% ipython --no-banner

In [1]: import numpy as np

In [2]: np.set_printoptions(suppress=True, linewidth=160)

In [3]: data = np.loadtxt("sample9.csv", delimiter=",")

In [4]: data
Out[4]: 
array([[1., 0., 1.],
       [1., 1., 0.],
       [0., 1., 1.]])

In [5]: Y = np.linalg.inv(data)

In [6]: np.round(np.linalg.det(data) * Y, 2)
Out[6]: 
array([[ 1.,  1., -1.],
       [-1.,  1.,  1.],
       [ 1., -1.,  1.]])

In [7]: round(np.abs(np.linalg.eigvals(data)).max(), 2)
Out[7]: np.float64(2.0)

In [8]: np.allclose(data, data.T)
Out[8]: False

In [9]: np.linalg.determinant(data)
---------------------------------------------------------------------------
AttributeError                            Traceback (most recent call last)
Cell In[9], line 1
----> 1 np.linalg.determinant(data)

AttributeError: module 'numpy.linalg' has no attribute 'determinant'

In [10]: (data + data.T) / 2
Out[10]: 
array([[1. , 0.5, 0.5],
       [0.5, 1. , 0.5],
       [0.5, 0.5, 1. ]])

In [11]: np.trace(data)
Out[11]: np.float64(3.0)

In [12]: data @ data
Out[12]: 
array([[1., 1., 2.],
       [2., 1., 1.],
       [1., 2., 1.]])

In [13]: data.inv()
---------------------------------------------------------------------------
AttributeError                            Traceback (most recent call last)
Cell In[13], line 1
----> 1 data.inv()

AttributeError: 'numpy.ndarray' object has no attribute 'inv'

In [14]: np.allclose(data @ data.T, data.T @ data)
Out[14]: True

In [15]: np.round(np.sort(np.abs(np.linalg.eigvals(data))), 2)
Out[15]: array([1., 1., 2.])

In [16]: np.round(np.linalg.matrix_power(data, 2), 2)
Out[16]: 
array([[1., 1., 2.],
       [2., 1., 1.],
       [1., 2., 1.]])

In [17]: (data - data.T) / 2
Out[17]: 
array([[ 0. , -0.5,  0.5],
       [ 0.5,  0. , -0.5],
       [-0.5,  0.5,  0. ]])

In [18]: rng = np.random.default_rng(2544)

In [19]: labels = rng.permutation(3)

In [20]: Y = data[:, labels] * rng.choice([-1, 1], 3)

In [21]: Y
Out[21]: 
array([[ 1.,  0., -1.],
       [ 1.,  1., -0.],
       [ 0.,  1., -1.]])

In [22]: left, _, Vh = np.linalg.svd(data.T @ Y)

In [23]: np.round(np.linalg.lstsq(data, Y)[0], 2) + 0
Out[23]: 
array([[ 1.,  0.,  0.],
       [ 0.,  1.,  0.],
       [ 0.,  0., -1.]])

In [24]: labels
Out[24]: array([0, 1, 2])

In [25]: np.round(left @ Vh, 2) + 0
Out[25]: 
array([[ 1.,  0.,  0.],
       [ 0.,  1.,  0.],
       [ 0.,  0., -1.]])

In [26]: round(float(np.linalg.eigvals(data).sum().real), 2)
Out[26]: 3.0

In [27]: np.round(np.poly(data), 2)
Out[27]: array([ 1., -3.,  3., -2.])

In [28]: np.einsum("ij,ji->", data, data)
Out[28]: np.float64(3.0)

In [29]: data @ np.ones(3)
Out[29]: array([2., 2., 2.])

In [30]: data @ (-1.0) ** np.arange(3)
Out[30]: array([2., 0., 0.])

In [31]: np.round(np.fft.fft(data[0]), 2)
Out[31]: array([2. +0.j  , 0.5+0.87j, 0.5-0.87j])

In [32]: np.allclose(data @ data.T, data.T @ data)
Out[32]: True
